>>> import numpy as np
>>> import numpy.linalg as la
>>> np.set_printoptions(precision=2, suppress=True, linewidth=160, floatmode="fixed")
>>> def rd(a):
...     return np.round(a, 2) + 0
... 
>>> arr = np.load("test6.npy")
>>> arr
array([[-1.11, -0.80,  0.40, -0.40,  0.50, -0.80,  0.40, -1.10],
       [ 3.28, -0.40, -0.60,  1.10, -2.50, -0.10, -0.30,  1.70],
       [ 2.82,  0.50,  1.80,  0.90,  1.10, -0.70,  0.00, -0.60],
       [-0.18, -0.60,  0.30, -0.10,  0.50, -2.20,  0.00, -0.30],
       [-2.63, -0.10,  0.50, -0.90,  0.90,  0.50,  0.20, -0.50],
       [-2.13, -0.30, -0.20, -0.70,  1.20,  0.20, -2.10, -0.30],
       [-5.72, -0.90,  0.60, -1.90, -0.60,  1.80, -0.60,  0.60],
       [ 1.75, -0.80,  0.10,  0.60,  1.50,  0.00, -0.20, -0.80],
       [ 1.47,  2.60, -0.70,  0.50,  1.30,  0.40,  1.50, -0.60],
       [-0.21, -1.20, -0.70, -0.10, -1.50,  0.40, -1.80,  1.30],
       [-0.70,  0.90, -1.60, -0.20,  0.10,  0.30,  0.40, -0.50],
       [-4.86, -0.40, -1.00, -1.60,  1.60, -1.10, -2.00,  0.80],
       [ 1.15, -1.10, -0.40,  0.40,  0.50,  0.60, -1.10, -0.20],
       [ 4.99, -1.10,  1.50,  1.70, -0.70,  1.70,  0.10,  0.00],
       [-2.83,  1.70, -0.50, -0.90, -0.10, -0.20, -1.30,  1.40],
       [-7.52, -0.70,  1.00, -2.50, -0.10, -0.90,  1.30, -0.40],
       [-3.49, -0.80, -0.60, -1.20,  0.60, -0.80,  2.30,  0.40],
       [-0.82, -1.30, -0.80, -0.30, -0.50,  0.10,  0.60,  0.50],
       [ 1.07,  0.00,  0.60,  0.40, -1.40, -0.40,  0.50, -0.80],
       [ 4.34,  0.70, -0.50,  1.50,  0.70,  1.30,  1.20, -0.10],
       [ 4.93,  0.90, -2.20,  1.70, -0.80, -0.40,  0.20, -0.70],
       [-1.61,  1.30,  0.20, -0.60, -0.40,  0.40, -0.80,  0.80],
       [ 1.21,  0.10,  1.80,  0.40, -0.10, -2.40,  1.00, -0.60],
       [-0.34, -0.50,  0.00, -0.10,  0.30,  0.20, -0.40,  0.30],
       [-5.64, -2.10, -0.40, -1.90, -0.50,  0.20, -1.00, -0.40],
       [ 0.32,  0.80,  0.30,  0.10,  0.00, -1.20,  0.70,  0.60],
       [-1.92, -2.10,  1.10, -0.70, -0.50,  0.60,  0.60,  1.90],
       [ 2.86,  2.60, -0.40,  1.00, -1.90,  1.90,  0.00, -0.30],
       [-1.34,  0.90, -0.70, -0.40, -0.80,  0.00,  1.40, -0.30],
       [ 0.08, -2.10,  0.40,  0.00,  0.40, -1.50, -1.40, -0.80],
       [-0.01,  0.00, -0.80,  0.00,  0.00, -1.30,  0.40, -1.40],
       [ 3.52,  0.20, -0.70,  1.10,  0.20, -0.30, -0.60, -0.70],
       [ 2.27,  1.20, -0.10,  0.80, -1.30,  1.50, -0.10,  1.30],
       [-0.05,  0.80, -1.50,  0.00, -0.10,  2.30, -1.10, -0.40],
       [ 2.15, -0.60, -0.10,  0.70,  0.40,  2.00,  0.60,  0.10],
       [ 2.18, -1.20, -0.70,  0.70,  1.40,  0.40, -0.60, -0.80],
       [-0.86, -0.70,  0.50, -0.30,  1.70, -0.40,  1.90,  1.30]])
>>> np.argsort(-la.norm(arr, axis=0).round(6), kind="stable")[:3]
array([0, 1, 5])
>>> round(np.log10(la.cond(arr)))
2
>>> la.cond(arr) > 100
np.True_
>>> rd(np.abs(la.svd(arr)[2][-1]))
array([0.32, 0.01, 0.01, 0.95, 0.01, 0.01, 0.00, 0.01])
>>> x = np.array([0, 1, 3, 2, 1, 3, 0, 2])
>>> h = np.maximum(arr @ x, 0)
>>> rd(arr.T @ h)
array([121.22,  14.86,  23.12,  41.08, -13.50,  78.55,  17.50,  21.80])
>>> rd(np.maximum(arr @ (3 * x), 0))
array([ 0.00,  1.80, 16.50,  0.00,  3.00,  0.00,  9.30,  1.80,  8.40,  0.00,  0.00,  0.00,  1.20, 33.60,  1.50,  0.00,  0.00,  0.00,  0.00, 19.80,  0.00,
        9.30,  0.00,  2.40,  0.00,  0.00, 14.70, 19.80,  0.00,  0.00,  0.00,  0.00, 24.90,  6.90, 21.30,  0.00,  9.90])
>>> np.flatnonzero(h > 1e-9)
array([ 1,  2,  4,  6,  7,  8, 12, 13, 14, 19, 21, 23, 26, 27, 32, 33, 34, 36])
>>> cent = arr[[17, 19]].astype(float)
>>> for _ in range(3):
...     z = la.norm(arr[:, None] - cent, axis=-1).argmin(axis=1)
...     cent = np.array([arr[z == j].mean(axis=0) for j in range(2)])
... 
>>> z
array([0, 1, 1, 0, 0, 0, 0, 1, 1, 0, 0, 0, 1, 1, 0, 0, 0, 0, 1, 1, 1, 0, 1, 0, 0, 0, 0, 1, 0, 0, 0, 1, 1, 0, 1, 1, 0])
>>> np.bincount(z)
array([22, 15])
>>> rd(cent)
array([[-1.98, -0.37, -0.16, -0.67,  0.12, -0.15, -0.10,  0.16],
       [ 2.67,  0.24, -0.04,  0.90, -0.11,  0.37,  0.15, -0.21]])
>>> rd(cent[1] - cent[0])
array([ 4.65,  0.61,  0.12,  1.57, -0.23,  0.52,  0.25, -0.37])
>>> other = np.c_[arr[:, :6] @ np.array([[1, 3, 2, 3, 2, 1],
...     [0, 2, 1, 3, 1, 1],
...     [2, 3, 2, 0, 3, 2],
...     [0, 3, 3, 3, 0, 3],
...     [3, 1, 1, 0, 1, 0],
...     [1, 3, 3, 3, 3, 2]]), np.array([0, 0, 0, -2, -2, -1, 2, -2, 1, 1, -2, 2, -2, -2, 0, 1, -2, 0, 0, 0, 0, -1, 0, 0, -1, 1, 2, -2, 1, 0, 1, -2, -1, 2, -1, 2, 0])]
>>> rd(other)
array([[  0.39,  -6.83,  -5.32,  -9.33,  -3.72,  -3.91,   0.00],
       [ -5.52,   7.74,   5.46,  11.64,   1.56,   4.78,   0.00],
       [  9.02,  16.56,  11.44,  10.56,  10.54,   8.22,   0.00],
       [ -0.28,  -7.24,  -6.76,  -9.24,  -6.16,  -4.88,  -2.00],
       [  1.57,  -6.89,  -4.66,  -9.39,  -1.46,  -3.43,  -2.00],
       [  1.27,  -7.89,  -5.26,  -8.79,  -3.36,  -4.53,  -1.00],
       [ -4.52, -18.06, -12.04, -20.16,  -5.74,  -7.52,   2.00],
       [  6.45,   7.25,   6.20,   4.65,   4.50,   2.95,  -2.00],
       [  4.37,  11.51,   8.14,  14.91,   5.94,   4.97,   1.00],
       [ -5.71,  -5.73,  -3.62,  -3.33,  -4.02,  -2.31,   1.00],
       [ -3.30,  -4.70,  -3.30,   0.90,  -4.30,  -3.00,  -2.00],
       [ -3.16, -24.88, -18.62, -23.88, -14.82, -14.26,   2.00],
       [  2.45,   3.55,   3.90,   3.15,   2.30,   1.65,  -2.00],
       [  7.59,  26.77,  21.38,  21.87,  17.78,  15.39,  -2.00],
       [ -4.33,  -9.99,  -8.36,  -6.69,  -6.16,  -5.23,   0.00],
       [ -6.72, -31.26, -24.04, -34.86, -15.54, -15.52,   1.00],
       [ -3.69, -19.27, -14.38, -18.87, -11.38, -10.69,  -2.00],
       [ -3.82,  -8.56,  -5.64,  -6.96,  -5.54,  -4.42,   0.00],
       [ -2.33,   3.61,   1.94,   3.21,   1.34,   2.67,   0.00],
       [  6.74,  22.02,  17.48,  23.52,  12.48,  11.14,   0.00],
       [ -2.27,  13.09,   9.46,  21.39,   2.16,   5.73,   0.00],
       [ -2.01,  -2.63,  -2.52,  -1.53,  -0.52,  -0.91,  -1.00],
       [  2.11,   3.13,   0.02,  -2.07,   0.62,   1.31,   0.00],
       [  0.76,  -1.42,  -0.58,  -2.22,  -0.28,  -0.74,   0.00],
       [ -7.74, -27.92, -19.78, -28.32, -14.48, -13.84,  -1.00],
       [ -0.28,   0.16,  -1.26,   0.06,  -1.26,  -0.38,   1.00],
       [ -0.62,  -7.46,  -4.54, -12.36,  -1.34,  -2.72,   2.00],
       [ -1.74,  19.38,  14.32,  25.08,  10.92,  11.46,  -2.00],
       [ -5.14,  -6.32,  -5.18,  -2.52,  -4.68,  -3.04,   1.00],
       [  0.58,  -6.86,  -5.24, -10.56,  -4.84,  -4.22,   0.00],
       [ -2.91,  -6.33,  -5.52,  -3.93,  -6.32,  -4.21,   1.00],
       [  2.42,  11.46,   8.44,  13.56,   4.44,   5.02,  -2.00],
       [ -0.33,  14.51,  11.14,  17.31,   8.64,   8.67,  -1.00],
       [ -1.05,   3.75,   4.50,   9.15,   3.00,   2.35,   2.00],
       [  5.15,  13.45,  12.00,  12.75,   9.80,   7.45,  -1.00],
       [  5.38,   6.74,   6.46,   6.24,   3.66,   2.48,   2.00],
       [  4.84,  -2.88,  -1.82,  -6.78,  -0.42,  -2.26,   0.00]])
>>> la.matrix_rank(other)
np.int64(7)
>>> rd(la.norm(other - arr @ la.lstsq(arr, other)[0], axis=0))
array([0.00, 0.00, 0.00, 0.00, 0.00, 0.00, 7.77])
>>> la.matrix_rank(np.c_[arr, other])
np.int64(9)
>>> rd(la.lstsq(arr, other[:, 0])[0])
array([1.00, 0.00, 2.00, 0.00, 3.00, 1.00, 0.00, 0.00])
>>> X = np.load("m.npy")
>>> X
array([[ 5, -5, -4,  3],
       [ 5,  4,  3, -1],
       [-4, -5,  4, -3],
       [ 0, -9, -7,  4]])
>>> # looks like rank 3
>>> rk = la.matrix_rank(X)
>>> rk
np.int64(3)
>>> ns = la.svd(X)[2][rk:].T
>>> [int(la.matrix_rank(X[:i])) for i in range(1, len(X) + 1)]
[1, 2, 3, 3]
>>> rd(ns @ ns.T)
array([[ 0.01,  0.00, -0.06, -0.10],
       [ 0.00,  0.00, -0.01, -0.01],
       [-0.06, -0.01,  0.25,  0.43],
       [-0.10, -0.01,  0.43,  0.73]])
>>> [int(la.matrix_rank(X[:, :j + 1])) for j in range(4)]
[1, 2, 3, 3]
>>> [int(la.matrix_rank(np.delete(X, i, axis=0))) for i in range(4)]
[3, 3, 2, 3]
>>> rng = np.random.default_rng(86)
>>> z = rng.permutation(4)
>>> z
array([1, 2, 0, 3])
>>> other = X[z][:, z]
>>> other
array([[ 4,  3,  5, -1],
       [-5,  4, -4, -3],
       [-5, -4,  5,  3],
       [-9, -7,  0,  4]])
>>> np.trace(other)
np.int64(17)
>>> M = np.loadtxt("case6.csv", delimiter=",")
>>> rd(M)
array([[ 0.31,  0.00, -0.95,  0.00],
       [ 0.00,  1.00,  0.00,  0.00],
       [ 0.95,  0.00,  0.31,  0.00],
       [ 0.00,  0.00,  0.00,  1.00]])
>>> # 3 groups of indices that never mix
>>> rd(np.trace(M))
np.float64(2.62)
>>> rd(la.matrix_power(M, 4))
array([[ 0.31,  0.00,  0.95,  0.00],
       [ 0.00,  1.00,  0.00,  0.00],
       [-0.95,  0.00,  0.31,  0.00],
       [ 0.00,  0.00,  0.00,  1.00]])
>>> rd(np.abs(la.eigvals(M)).max())
np.float64(1.0)
>>> np.allclose(M @ M.T, M.T @ M)
True
>>> rd(la.det(M))
np.float64(1.0)
>>> rd((M - M.T) / 2)
array([[ 0.00,  0.00, -0.95,  0.00],
       [ 0.00,  0.00,  0.00,  0.00],
       [ 0.95,  0.00,  0.00,  0.00],
       [ 0.00,  0.00,  0.00,  0.00]])
>>> np.allclose(M, M.T)
False
>>> u = np.array([-1, -3, 0, 1])
>>> other = M + np.outer(u, np.eye(4)[1])
>>> rd(la.det(other) / la.det(M)), rd(1 + la.solve(M, u)[1])
(np.float64(-2.0), np.float64(-2.0))
>>> la.matrix_rank(other - M)
np.int64(1)
>>> z = rng.permutation(4)
>>> other = M[:, z] * rng.choice([-1, 1], 4)
>>> rd(other)
array([[ 0.00,  0.95,  0.31,  0.00],
       [ 0.00,  0.00,  0.00,  1.00],
       [ 0.00, -0.31,  0.95,  0.00],
       [-1.00,  0.00,  0.00,  0.00]])
>>> left, _, Vt = la.svd(M.T @ other)
>>> rd(left @ Vt)
array([[ 0.00,  0.00,  1.00,  0.00],
       [ 0.00,  0.00,  0.00,  1.00],
       [ 0.00, -1.00,  0.00,  0.00],
       [-1.00,  0.00,  0.00,  0.00]])
>>> rd(la.lstsq(M, other)[0])
array([[ 0.00,  0.00,  1.00,  0.00],
       [ 0.00,  0.00,  0.00,  1.00],
       [ 0.00, -1.00,  0.00,  0.00],
       [-1.00,  0.00,  0.00,  0.00]])
>>> Q, evecs = la.qr(M[:, :2])[0], la.qr(M[:, 2:])[0]
>>> sigma = la.svd(Q.T @ evecs, compute_uv=False)
>>> rd(sigma)
array([0.00, 0.00])
>>> np.degrees(np.arccos(sigma.clip(0, 1)))
array([90.00, 90.00])
>>> rd(la.norm(Q @ Q.T - evecs @ evecs.T, 2))
np.float64(1.0)
>>> z = rng.permutation(4)
>>> z
array([3, 2, 0, 1])
>>> other = M[z][:, z]
>>> rd(la.det(other)), rd(la.det(M[z]))
(np.float64(1.0), np.float64(-1.0))
>>> rd(np.diag(other))
array([1.00, 0.31, 0.31, 1.00])
>>> rd(np.sort(np.abs(la.eigvals(other))))
array([1.00, 1.00, 1.00, 1.00])
>>> data = np.load("a.npy")
>>> data
array([[ -0.53,  -1.49,  21.00,  60.39,  38.67, -19.47,   1.01, -17.34],
       [  1.04,  -1.41,  19.43,  61.99,  40.18, -19.92,   1.09, -19.25],
       [ -0.32,  -1.88,  19.47,  59.03,  38.59, -20.74,   0.22, -20.23],
       [ -1.88,  -0.26,  20.17,  60.04,  40.75, -19.54,  -2.02, -18.39],
       [  2.19,   0.76,  20.09,  59.26,  38.59, -18.96,  -2.48, -21.11],
       [ -0.47,   1.91,  21.52,  59.73,  39.64, -20.68,   0.23, -21.06],
       [  0.36,  -1.83,  21.28,  60.56,  39.96, -21.08,  -0.48, -19.54],
       [  0.42,   0.19,  19.87,  60.02,  39.20, -19.48,   0.54, -20.33],
       [ -0.12,  -0.31,  20.27,  60.89,  41.97, -18.01,   0.71, -19.63],
       [ -0.52,  -0.45,  21.41,  60.37,  39.85, -22.67,  -0.47, -20.06],
       [  0.49,  -1.37,  19.73,  58.89,  39.72, -19.40,  -0.35, -21.36],
       [ -1.78,   1.16,  18.42,  61.21,  40.74, -19.87,   0.00, -19.29],
       [  0.70,   1.11,  18.95,  60.92,  39.32, -21.34,  -0.17, -22.15],
       [  1.58,  -0.43,  19.63,  61.04,  39.29, -19.16,   0.38, -18.68],
       [  0.41,   2.07,  18.56,  60.33,  40.45, -20.39,  -0.57, -21.25],
       [  0.41,  -0.90,  19.95,  60.40,  38.91, -19.26,  -0.32, -19.34],
       [  0.59,   2.21,  18.36,  61.34,  42.83, -21.72,   0.42, -18.70],
       [ -0.56,   0.39,  22.00,  59.09,  41.19, -21.17,  -1.22, -19.78],
       [ -0.90,   0.65,  20.09,  59.71,  40.08, -19.68,   0.11, -20.51],
       [  0.75,  -0.35,  19.23,  61.33,  38.14, -21.31,   1.70, -19.45],
       [ -0.93,  -0.03,  19.72,  61.15,  40.40, -19.23,  -0.86, -19.01]])
>>> cent = data[[10, 6]].astype(float)
>>> for _ in range(7):
...     z = la.norm(data[:, None] - cent, axis=-1).argmin(axis=1)
...     cent = np.array([data[z == j].mean(axis=0) for j in range(2)])
... 
>>> z
array([1, 1, 0, 1, 0, 0, 1, 0, 1, 1, 0, 1, 0, 1, 0, 1, 1, 1, 0, 1, 1])
>>> rd(cent)
array([[  0.32,   0.43,  19.78,  59.74,  39.45, -20.08,  -0.31, -21.00],
       [ -0.12,  -0.28,  20.07,  60.75,  40.22, -20.19,   0.00, -19.11]])
>>> np.abs(cent[1] - cent[0]).argmax()
np.int64(7)
>>> np.bincount(z)
array([ 8, 13])
